% python3 -q
>>> import numpy as np
>>> import numpy.linalg as la
>>> np.set_printoptions(precision=2, suppress=True, linewidth=120, sign=" ")
>>> X = np.load("x.npy")
>>> X.round(2) + 0
array([[ 0.02,  0.07, -0.07,  0.01,  0.08,  0.08],
       [ 0.07,  0.2 , -0.2 ,  0.02,  0.24,  0.24],
       [-0.07, -0.2 ,  0.2 , -0.02, -0.24, -0.24],
       [ 0.01,  0.02, -0.02,  0.  ,  0.03,  0.03],
       [ 0.08,  0.24, -0.24,  0.03,  0.29,  0.29],
       [ 0.08,  0.24, -0.24,  0.03,  0.29,  0.29]])
>>> la.lstsq(X[:-1].T, X[-1])[2]
np.int32(1)
>>> np.round(X @ la.pinv(X) @ X, 2) + 0
array([[ 0.02,  0.07, -0.07,  0.01,  0.08,  0.08],
       [ 0.07,  0.2 , -0.2 ,  0.02,  0.24,  0.24],
       [-0.07, -0.2 ,  0.2 , -0.02, -0.24, -0.24],
       [ 0.01,  0.02, -0.02,  0.  ,  0.03,  0.03],
       [ 0.08,  0.24, -0.24,  0.03,  0.29,  0.29],
       [ 0.08,  0.24, -0.24,  0.03,  0.29,  0.29]])
>>> np.abs(np.diag(la.qr(X)[1])) > 1e-9
array([ True, False, False, False, False, False])
>>> np.allclose(X[:-1].T @ la.lstsq(X[:-1].T, X[-1])[0], X[-1])
True
>>> np.unique(X.round(6), axis=0).shape
(5, 6)
>>> r = la.matrix_rank(X)
>>> r
np.int64(1)
>>> null = la.svd(X)[2][r:].T
>>> la.matrix_rank(X.T @ X), la.matrix_rank(X @ X.T)
(np.int64(1), np.int64(1))
>>> [int(la.matrix_rank(np.delete(X, i, axis=0))) for i in range(6)]
[1, 1, 1, 1, 1, 1]
>>> [int(la.matrix_rank(X[:i])) for i in range(1, len(X) + 1)]
[1, 1, 1, 1, 1, 1]
>>> null @ null.T
array([[ 0.98, -0.07,  0.07, -0.01, -0.08, -0.08],
       [-0.07,  0.8 ,  0.2 , -0.02, -0.24, -0.24],
       [ 0.07,  0.2 ,  0.8 ,  0.02,  0.24,  0.24],
       [-0.01, -0.02,  0.02,  1.  , -0.03, -0.03],
       [-0.08, -0.24,  0.24, -0.03,  0.71, -0.29],
       [-0.08, -0.24,  0.24, -0.03, -0.29,  0.71]])
>>> la.cond(X) > 100
np.True_
>>> B = X / la.norm(X, axis=1, keepdims=True)
>>> cov = B @ B.T
>>> cov
array([[ 1.,  1., -1.,  1.,  1.,  1.],
       [ 1.,  1., -1.,  1.,  1.,  1.],
       [-1., -1.,  1., -1., -1., -1.],
       [ 1.,  1., -1.,  1.,  1.,  1.],
       [ 1.,  1., -1.,  1.,  1.,  1.],
       [ 1.,  1., -1.,  1.,  1.,  1.]])
>>> np.argwhere(np.triu(np.abs(cov) > 0.95, 1))
array([[ 0,  1],
       [ 0,  2],
       [ 0,  3],
       [ 0,  4],
       [ 0,  5],
       [ 1,  2],
       [ 1,  3],
       [ 1,  4],
       [ 1,  5],
       [ 2,  3],
       [ 2,  4],
       [ 2,  5],
       [ 3,  4],
       [ 3,  5],
       [ 4,  5]])
>>> la.norm(B, axis=1)
array([ 1.,  1.,  1.,  1.,  1.,  1.])
>>> feats = np.array([[4, 5, -4],
...     [-4, 5, -1],
...     [-2, 0, 4],
...     [-4, 2, 3],
...     [1, -2, -2],
...     [2, -1, -1]])
>>> B = np.c_[feats[:, :1] @ np.array([[-3]]), np.array([3, -5, 4, 4, 4, -1])]
>>> B
array([[-12,   3],
       [ 12,  -5],
       [  6,   4],
       [ 12,   4],
       [ -3,   4],
       [ -6,  -1]])
>>> la.matrix_rank(B)
np.int64(2)
>>> np.round(la.norm(B - feats @ la.lstsq(feats, B)[0], axis=0), 2) + 0
array([ 0. ,  7.8])
>>> np.round(la.lstsq(feats, B[:, 0])[0], 2) + 0
array([-3.,  0.,  0.])
>>> x0 = np.array([-2, 1])
>>> target = B @ x0
>>> la.lstsq(B, target)[0]
array([-2.,  1.])
>>> try:
...     la.solve(B, target)
... except la.LinAlgError as e:
...     print(e)
... 
Last 2 dimensions of the array must be square
>>> rng = np.random.default_rng(234714)
>>> target = target + 0.3 * rng.normal(size=6)
>>> target
array([ 27.26, -29.  ,  -8.62, -20.08,   9.76,  11.19])
>>> coef, *_ = la.lstsq(B, target)
>>> coef.round()
array([-2.,  1.])
>>> [round(float(la.norm(la.solve(B.T @ B + lam * np.eye(2), B.T @ target))), 2) for lam in (0, 1, 10, 100)]
[2.23, 2.23, 2.16, 1.78]
>>> def softmax(z):
...     e = np.exp(z - z.max(axis=-1, keepdims=True))
...     return e / e.sum(axis=-1, keepdims=True)
... 
>>> np.round(softmax(feats[2]), 2) + 0
array([ 0.  ,  0.02,  0.98])
>>> np.round(softmax(feats[2] + 5), 2) + 0
array([ 0.  ,  0.02,  0.98])
>>> softmax(feats).sum(axis=1)
array([ 1.,  1.,  1.,  1.,  1.,  1.])
>>> S = feats @ feats.T / np.sqrt(3)
>>> softmax(S).round(6).argmax(axis=1)
array([ 0,  1,  2,  3,  4,  0])
>>> softmax(S)[2] @ feats
array([-3. ,  1. ,  3.5])
>>> q, V = la.qr(feats[:, :1])[0], la.qr(feats[:, 1:])[0]
>>> s = la.svd(q.T @ V, compute_uv=False)
>>> s
array([ 0.81])
>>> (s > 0.9).sum()
np.int64(0)
>>> M = np.load("dump.npy")
>>> M
array([[ 0.5 ,  0.  ,  0.25,  0.  ,  0.25,  0.  ],
       [ 0.  ,  1.  ,  0.  ,  0.  ,  0.  ,  0.  ],
       [ 0.2 ,  0.  ,  0.4 ,  0.2 ,  0.  ,  0.2 ],
       [ 0.  ,  0.  ,  0.  ,  1.  ,  0.  ,  0.  ],
       [ 0.  ,  0.  ,  0.  ,  0.33,  0.67,  0.  ],
       [ 0.  ,  0.25,  0.25,  0.  ,  0.  ,  0.5 ]])
>>> x0 = np.array([-5, -3, -5, 1, 3, 7])
>>> a = np.maximum(M @ x0, 0)
>>> a
array([ 0.  ,  0.  ,  0.  ,  1.  ,  2.34,  1.5 ])
>>> np.maximum(M @ (3 * x0), 0)
array([ 0.  ,  0.  ,  0.  ,  3.  ,  7.02,  4.5 ])
>>> M * (a > 1e-9)[:, None]
array([[ 0.  ,  0.  ,  0.  ,  0.  ,  0.  ,  0.  ],
       [ 0.  ,  0.  ,  0.  ,  0.  ,  0.  ,  0.  ],
       [ 0.  ,  0.  ,  0.  ,  0.  ,  0.  ,  0.  ],
       [ 0.  ,  0.  ,  0.  ,  1.  ,  0.  ,  0.  ],
       [ 0.  ,  0.  ,  0.  ,  0.33,  0.67,  0.  ],
       [ 0.  ,  0.25,  0.25,  0.  ,  0.  ,  0.5 ]])
>>> M.T @ a
array([ 0.  ,  0.38,  0.38,  1.77,  1.57,  0.75])
>>> np.tanh(M @ x0)
array([-1.  , -1.  , -0.89,  0.76,  0.98,  0.91])
>>> labels = rng.permutation(6)
>>> labels
array([ 1,  5,  4,  2,  3,  0])
>>> B = X[labels][:, labels]
>>> B.round(2) + 0
array([[ 0.2 ,  0.24,  0.24, -0.2 ,  0.02,  0.07],
       [ 0.24,  0.29,  0.29, -0.24,  0.03,  0.08],
       [ 0.24,  0.29,  0.29, -0.24,  0.03,  0.08],
       [-0.2 , -0.24, -0.24,  0.2 , -0.02, -0.07],
       [ 0.02,  0.03,  0.03, -0.02,  0.  ,  0.01],
       [ 0.07,  0.08,  0.08, -0.07,  0.01,  0.02]])
>>> np.round(np.trace(B), 2)
np.float64(1.0)
>>> np.allclose(B, X)
False
>>> labels = rng.integers(0, 2, 3)
>>> E = (labels[:, None] == labels) * 3 + np.eye(3)
>>> E
array([[ 4.,  3.,  0.],
       [ 3.,  4.,  0.],
       [ 0.,  0.,  4.]])
>>> labels = rng.permutation(3)
>>> labels
array([ 2,  0,  1])
>>> B = E[labels][:, labels]
>>> np.diag(B)
array([ 4.,  4.,  4.])
>>> np.trace(B)
np.float64(12.0)
>>> Lm = la.cholesky(E)
>>> Lm @ Lm.T
array([[ 4.,  3.,  0.],
       [ 3.,  4.,  0.],
       [ 0.,  0.,  4.]])
>>> np.diag(Lm) ** 2
array([ 4.  ,  1.75,  4.  ])
>>> Lm
array([[ 2.  ,  0.  ,  0.  ],
       [ 1.5 ,  1.32,  0.  ],
       [ 0.  ,  0.  ,  2.  ]])
>>> u = np.array([1, 0, 2])
>>> B = E + np.outer(u, np.eye(3)[1])
>>> la.matrix_rank(la.inv(B) - la.inv(E), tol=1e-8)
np.int64(1)
>>> la.matrix_rank(B - E)
np.int64(1)
>>> K = np.load("sample0.npy")
>>> K
array([[ 1,  9,  0,  0,  0,  0],
       [ 8,  2,  0,  0,  0,  0],
       [ 2,  3,  0,  0,  0,  0],
       [ 0,  0,  1,  9,  0,  0],
       [ 0,  0,  8,  2,  0,  0],
       [ 0,  0,  2,  3,  0,  0],
       [ 0,  0,  0,  0,  1,  9],
       [ 0,  0,  0,  0,  8,  2],
       [ 0,  0,  0,  0,  2,  3]])
>>> theta = np.radians(60)
>>> R = np.eye(6)
>>> R[5, 5] = R[4, 4] = np.cos(theta)
>>> R[5, 4], R[4, 5] = -np.sin(theta), np.sin(theta)
>>> R
array([[ 1.  ,  0.  ,  0.  ,  0.  ,  0.  ,  0.  ],
       [ 0.  ,  1.  ,  0.  ,  0.  ,  0.  ,  0.  ],
       [ 0.  ,  0.  ,  1.  ,  0.  ,  0.  ,  0.  ],
       [ 0.  ,  0.  ,  0.  ,  1.  ,  0.  ,  0.  ],
       [ 0.  ,  0.  ,  0.  ,  0.  ,  0.5 ,  0.87],
       [ 0.  ,  0.  ,  0.  ,  0.  , -0.87,  0.5 ]])
>>> B = K @ R.T
>>> np.allclose(K @ K.T, B @ B.T)
True
>>> B
array([[ 1.  ,  9.  ,  0.  ,  0.  ,  0.  ,  0.  ],
       [ 8.  ,  2.  ,  0.  ,  0.  ,  0.  ,  0.  ],
       [ 2.  ,  3.  ,  0.  ,  0.  ,  0.  ,  0.  ],
       [ 0.  ,  0.  ,  1.  ,  9.  ,  0.  ,  0.  ],
       [ 0.  ,  0.  ,  8.  ,  2.  ,  0.  ,  0.  ],
       [ 0.  ,  0.  ,  2.  ,  3.  ,  0.  ,  0.  ],
       [ 0.  ,  0.  ,  0.  ,  0.  ,  8.29,  3.63],
       [ 0.  ,  0.  ,  0.  ,  0.  ,  5.73, -5.93],
       [ 0.  ,  0.  ,  0.  ,  0.  ,  3.6 , -0.23]])
>>> W1 = np.array([[0, -2, 0, 1, 2, 1],
...     [1, -2, -1, -1, 2, 0],
...     [0, 0, 2, -1, -1, -2],
...     [-2, -1, 2, 0, 2, -1],
...     [1, 1, 2, 0, 2, 1],
...     [-1, 0, 2, -2, 2, 2]])
>>> coef = np.array([0, 0, 2, 0, 2, 1])
>>> hid = np.maximum(K @ W1 + coef, 0)
>>> (hid > 0).mean(axis=0)
array([ 0.44,  0.33,  0.67,  0.11,  0.89,  0.67])
>>> Z = np.array([[3, 5], [2, -5], [2, -5], [3, 2], [2, -4], [-4, -3]])
>>> hid @ Z
array([[  63,  -49],
       [  32,  -93],
       [  21,  -42],
       [  82, -186],
       [  44, -110],
       [  36,  -84],
       [  10, -263],
       [  70, -247],
       [  16, -145]])
>>> (hid @ Z).round(6).argmax(axis=1)
array([ 0,  0,  0,  0,  0,  0,  0,  0,  0])
>>> m1, _ = la.qr(np.array([[-1.0, -0.5, 1.0, 0.2, -0.8, 0.8, -1.4],
...     [1.1, 0.3, -1.0, 1.3, 0.9, -0.4, -0.4],
...     [0.6, -0.5, -1.4, -2.5, 0.0, -0.5, 1.0],
...     [-2.7, 0.1, 1.2, -1.2, 0.4, -0.8, -0.5],
...     [-0.7, 2.4, -0.8, 2.1, -0.4, 0.2, 0.2],
...     [-0.1, 1.0, 1.5, 1.3, 0.0, -1.4, 0.0],
...     [-0.9, -0.3, 1.2, 1.3, -1.0, 0.7, 0.7]]))
>>> m1
array([[-0.3 ,  0.23,  0.11,  0.25, -0.31,  0.03, -0.83],
       [ 0.33, -0.16, -0.1 ,  0.43,  0.6 , -0.47, -0.29],
       [ 0.18,  0.16, -0.49, -0.46, -0.34, -0.6 , -0.12],
       [-0.81,  0.07, -0.22, -0.21,  0.47, -0.16,  0.03],
       [-0.21, -0.86, -0.33,  0.17, -0.29,  0.02, -0.04],
       [-0.03, -0.37,  0.72, -0.45,  0.03, -0.34, -0.15],
       [-0.27,  0.15,  0.25,  0.51, -0.35, -0.53,  0.44]])
>>> B = m1 / la.norm(m1, axis=1, keepdims=True)
>>> cov = B @ B.T
>>> (np.abs(cov) > 0.9).astype(int)
array([[ 1,  0,  0,  0,  0,  0,  0],
       [ 0,  1,  0,  0,  0,  0,  0],
       [ 0,  0,  1,  0,  0,  0,  0],
       [ 0,  0,  0,  1,  0,  0,  0],
       [ 0,  0,  0,  0,  1,  0,  0],
       [ 0,  0,  0,  0,  0,  1,  0],
       [ 0,  0,  0,  0,  0,  0,  1]])
>>> (cov - 2 * np.eye(7)).round(6).argmax(axis=1)
array([ 1,  0,  0,  0,  0,  0,  0])
>>> np.argwhere(np.triu(np.abs(cov) > 0.95, 1))
array([], shape=(0, 2), dtype=int64)
>>> cov.round(2) + 0
array([[ 1.,  0.,  0.,  0.,  0.,  0.,  0.],
       [ 0.,  1.,  0.,  0.,  0.,  0.,  0.],
       [ 0.,  0.,  1.,  0.,  0.,  0.,  0.],
       [ 0.,  0.,  0.,  1.,  0.,  0.,  0.],
       [ 0.,  0.,  0.,  0.,  1.,  0.,  0.],
       [ 0.,  0.,  0.,  0.,  0.,  1.,  0.],
       [ 0.,  0.,  0.,  0.,  0.,  0.,  1.]])
>>> theta = np.radians(60)
>>> R = np.eye(7)
>>> R[3, 3] = R[0, 0] = np.cos(theta)
>>> R[3, 0], R[0, 3] = -np.sin(theta), np.sin(theta)
>>> R
array([[ 0.5 ,  0.  ,  0.  ,  0.87,  0.  ,  0.  ,  0.  ],
       [ 0.  ,  1.  ,  0.  ,  0.  ,  0.  ,  0.  ,  0.  ],
       [ 0.  ,  0.  ,  1.  ,  0.  ,  0.  ,  0.  ,  0.  ],
       [-0.87,  0.  ,  0.  ,  0.5 ,  0.  ,  0.  ,  0.  ],
       [ 0.  ,  0.  ,  0.  ,  0.  ,  1.  ,  0.  ,  0.  ],
       [ 0.  ,  0.  ,  0.  ,  0.  ,  0.  ,  1.  ,  0.  ],
       [ 0.  ,  0.  ,  0.  ,  0.  ,  0.  ,  0.  ,  1.  ]])
>>> B = m1 @ R.T
>>> B
array([[ 0.07,  0.23,  0.11,  0.39, -0.31,  0.03, -0.83],
       [ 0.54, -0.16, -0.1 , -0.07,  0.6 , -0.47, -0.29],
       [-0.31,  0.16, -0.49, -0.38, -0.34, -0.6 , -0.12],
       [-0.59,  0.07, -0.22,  0.59,  0.47, -0.16,  0.03],
       [ 0.04, -0.86, -0.33,  0.26, -0.29,  0.02, -0.04],
       [-0.41, -0.37,  0.72, -0.2 ,  0.03, -0.34, -0.15],
       [ 0.31,  0.15,  0.25,  0.49, -0.35, -0.53,  0.44]])
>>> np.allclose(la.norm(m1, axis=1), la.norm(B, axis=1))
True
>>> la.svd(m1, compute_uv=False), la.svd(B, compute_uv=False)
(array([ 1.,  1.,  1.,  1.,  1.,  1.,  1.]), array([ 1.,  1.,  1.,  1.,  1.,  1.,  1.]))
>>> np.allclose(m1 @ m1.T, B @ B.T)
True
>>> u = np.array([3, -2, -3])
>>> np.round(np.correlate(B[6], B[1], "full"), 2) + 0
array([-0.09, -0.19,  0.04, -0.19, -0.03,  0.53,  0.  , -0.51,  0.39,  0.34, -0.15, -0.35,  0.24])
>>> np.polyval(u, B[6])
array([-3.33, -3.23, -3.31, -3.26, -1.95, -1.12, -3.3 ])
>>> B = np.array([[2, 6], [0, 5]])
>>> Z = np.array([[1, 2, 0], [2, 0, 4], [4, 5, 1]])
>>> F = np.kron(B, Z)
>>> F
array([[  2,   4,   0,   6,  12,   0],
       [  4,   0,   8,  12,   0,  24],
       [  8,  10,   2,  24,  30,   6],
       [  0,   0,   0,   5,  10,   0],
       [  0,   0,   0,  10,   0,  20],
       [  0,   0,   0,  20,  25,   5]])
>>> theta = np.radians(30)
>>> R = np.eye(6)
>>> R[1, 1] = R[3, 3] = np.cos(theta)
>>> R[1, 3], R[3, 1] = -np.sin(theta), np.sin(theta)
>>> R
array([[ 1.  ,  0.  ,  0.  ,  0.  ,  0.  ,  0.  ],
       [ 0.  ,  0.87,  0.  , -0.5 ,  0.  ,  0.  ],
       [ 0.  ,  0.  ,  1.  ,  0.  ,  0.  ,  0.  ],
       [ 0.  ,  0.5 ,  0.  ,  0.87,  0.  ,  0.  ],
       [ 0.  ,  0.  ,  0.  ,  0.  ,  1.  ,  0.  ],
       [ 0.  ,  0.  ,  0.  ,  0.  ,  0.  ,  1.  ]])
>>> B = F @ R.T
>>> B
array([[  2.  ,   0.46,   0.  ,   7.2 ,  12.  ,   0.  ],
       [  4.  ,  -6.  ,   8.  ,  10.39,   0.  ,  24.  ],
       [  8.  ,  -3.34,   2.  ,  25.78,  30.  ,   6.  ],
       [  0.  ,  -2.5 ,   0.  ,   4.33,  10.  ,   0.  ],
       [  0.  ,  -5.  ,   0.  ,   8.66,   0.  ,  20.  ],
       [  0.  , -10.  ,   0.  ,  17.32,  25.  ,   5.  ]])
